$ python3 -q
>>> import numpy as np
>>> np.set_printoptions(precision=1, suppress=True, linewidth=140)
>>> data = np.loadtxt("sample4.csv", delimiter=",")
>>> data
array([[1., 0., 0., 0., 0., 0., 0.],
       [0., 2., 0., 0., 0., 0., 0.],
       [1., 0., 2., 0., 0., 0., 0.],
       [1., 0., 0., 0., 0., 0., 0.],
       [0., 0., 0., 2., 1., 0., 0.],
       [1., 0., 2., 1., 0., 2., 0.],
       [0., 1., 0., 0., 2., 1., 0.]])
>>> rng = np.random.default_rng(50848)
>>> other = data + rng.integers(-2, 3, (7, 6)) @ rng.integers(-2, 3, (6, 7))
>>> other
array([[ 4.,  0., -2.,  0., -1., -5.,  7.],
       [-1.,  7.,  2.,  0., -1., -3., 14.],
       [ 3., -8., -1.,  0., -6., -7., -2.],
       [-1.,  0., -1.,  8., -8., -2.,  6.],
       [ 0., -4.,  9., -6.,  1., -2.,  4.],
       [-4.,  6., -2., 12.,  1.,  3., -3.],
       [-1.,  4.,  2.,  2., 10.,  0., -4.]])
>>> print(other - data)
[[ 3.  0. -2.  0. -1. -5.  7.]
 [-1.  5.  2.  0. -1. -3. 14.]
 [ 2. -8. -3.  0. -6. -7. -2.]
 [-2.  0. -1.  8. -8. -2.  6.]
 [ 0. -4.  9. -8.  0. -2.  4.]
 [-5.  6. -4. 11.  1.  1. -3.]
 [-1.  3.  2.  2.  8. -1. -4.]]
>>> np.round(np.linalg.svd(other - data, compute_uv=False), 1) + 0
array([20.7, 19.2, 15.7,  7.8,  6.7,  1.9,  0. ])
>>> def softmax(z):
...     e = np.exp(z - z.max(axis=-1, keepdims=True))
...     return e / e.sum(axis=-1, keepdims=True)
... 
>>> np.round(softmax(10 * data[1]), 1) + 0
array([0., 1., 0., 0., 0., 0., 0.])
>>> att = data @ data.T / np.sqrt(7)
>>> softmax(att).round(6).argmax(axis=1)
array([0, 1, 2, 0, 4, 5, 6])
>>> print(np.round(softmax(att), 1) + 0)
[[0.2 0.1 0.2 0.2 0.1 0.2 0.1]
 [0.1 0.4 0.1 0.1 0.1 0.1 0.2]
 [0.1 0.1 0.3 0.1 0.1 0.3 0.1]
 [0.2 0.1 0.2 0.2 0.1 0.2 0.1]
 [0.1 0.1 0.1 0.1 0.4 0.1 0.1]
 [0.  0.  0.1 0.  0.  0.7 0. ]
 [0.1 0.1 0.1 0.1 0.1 0.1 0.5]]
>>> Uu, sigma, vt = np.linalg.svd(data)
>>> vecs = vt[:(sigma > 1e-8).sum()]
>>> x = data[5] + -2 * data[2] + rng.integers(2) * np.eye(7)[0]
>>> x
array([ 0.,  0., -2.,  1.,  0.,  2.,  0.])
>>> print(np.diag(vecs.T @ vecs))
[1. 1. 1. 1. 1. 1. 0.]
>>> np.round(vecs.T @ vecs, 1) + 0
array([[1., 0., 0., 0., 0., 0., 0.],
       [0., 1., 0., 0., 0., 0., 0.],
       [0., 0., 1., 0., 0., 0., 0.],
       [0., 0., 0., 1., 0., 0., 0.],
       [0., 0., 0., 0., 1., 0., 0.],
       [0., 0., 0., 0., 0., 1., 0.],
       [0., 0., 0., 0., 0., 0., 0.]])
>>> round(float(np.linalg.norm(data[4] - data[6])), 1)
2.6
>>> np.linalg.norm(data, axis=1)
array([1. , 2. , 2.2, 1. , 2.2, 3.2, 2.4])
>>> np.round(np.linalg.norm(data[4], 1), 1), np.round(np.linalg.norm(data[4], np.inf), 1)
(np.float64(3.0), np.float64(2.0))
>>> np.linalg.norm(data, axis=0)
array([2. , 2.2, 2.8, 2.2, 2.2, 2.2, 0. ])
>>> np.abs(np.diag(np.linalg.qr(data)[1])) > 1e-9
array([ True,  True,  True,  True,  True,  True, False])
>>> round(np.trace(np.linalg.pinv(data) @ data), 1)
np.float64(6.0)
>>> K = np.loadtxt("out18.csv", delimiter=",")
>>> K
array([[25., 35., 30., 40.],
       [ 0.,  0., 12.,  5.],
       [28., 32., 35., 49.],
       [ 3.,  5., 28., 26.],
       [ 7., 11., 14., 16.],
       [ 0.,  0., 44., 36.],
       [ 0.,  0.,  9.,  0.],
       [ 0.,  0.,  0.,  0.],
       [ 9., 15.,  4.,  8.],
       [16., 20., 17., 25.],
       [ 0.,  0.,  0.,  0.],
       [15., 10., 46., 53.],
       [ 0.,  0.,  0.,  0.],
       [12., 11., 19., 26.],
       [18., 17., 21., 32.],
       [13., 18.,  0.,  0.],
       [ 0.,  0., 11.,  0.],
       [20., 21., 11., 24.],
       [ 0.,  7.,  0.,  0.],
       [29., 29., 38., 54.]])
>>> W2 = K[[11, 0]].astype(float)
>>> for _ in range(3):
...     labels = np.linalg.norm(K[:, None] - W2, axis=-1).argmin(axis=1)
...     W2 = np.array([K[labels == j].mean(axis=0) for j in range(2)])
... 
>>> print(labels)
[0 1 0 1 1 0 1 1 1 1 1 0 1 1 0 1 1 1 1 0]
>>> print(W2[1] - W2[0])
[-13.5 -12.8 -26.7 -34.7]
>>> W2
array([[19.2, 20.5, 35.7, 44. ],
       [ 5.7,  7.7,  8.9,  9.3]])
>>> np.bincount(labels)
array([ 6, 14])
>>> labels = K[:, 0] > np.median(K[:, 0])
>>> u = K[labels].mean(axis=0) - K[~labels].mean(axis=0)
>>> print(np.argsort(-np.abs(u).round(6), kind="stable"))
[3 1 0 2]
>>> K.shape
(20, 4)
>>> round(float(np.linalg.norm(K)), 1)
185.0
>>> np.diff(K, axis=0)
array([[-25., -35., -18., -35.],
       [ 28.,  32.,  23.,  44.],
       [-25., -27.,  -7., -23.],
       [  4.,   6., -14., -10.],
       [ -7., -11.,  30.,  20.],
       [  0.,   0., -35., -36.],
       [  0.,   0.,  -9.,   0.],
       [  9.,  15.,   4.,   8.],
       [  7.,   5.,  13.,  17.],
       [-16., -20., -17., -25.],
       [ 15.,  10.,  46.,  53.],
       [-15., -10., -46., -53.],
       [ 12.,  11.,  19.,  26.],
       [  6.,   6.,   2.,   6.],
       [ -5.,   1., -21., -32.],
       [-13., -18.,  11.,   0.],
       [ 20.,  21.,   0.,  24.],
       [-20., -14., -11., -24.],
       [ 29.,  22.,  38.,  54.]])
>>> print(K - K[0])
[[  0.   0.   0.   0.]
 [-25. -35. -18. -35.]
 [  3.  -3.   5.   9.]
 [-22. -30.  -2. -14.]
 [-18. -24. -16. -24.]
 [-25. -35.  14.  -4.]
 [-25. -35. -21. -40.]
 [-25. -35. -30. -40.]
 [-16. -20. -26. -32.]
 [ -9. -15. -13. -15.]
 [-25. -35. -30. -40.]
 [-10. -25.  16.  13.]
 [-25. -35. -30. -40.]
 [-13. -24. -11. -14.]
 [ -7. -18.  -9.  -8.]
 [-12. -17. -30. -40.]
 [-25. -35. -19. -40.]
 [ -5. -14. -19. -16.]
 [-25. -28. -30. -40.]
 [  4.  -6.   8.  14.]]
>>> np.unravel_index(np.abs(K).argmax(), K.shape)
(np.int64(19), np.int64(3))
>>> np.abs(K).max()
np.float64(54.0)
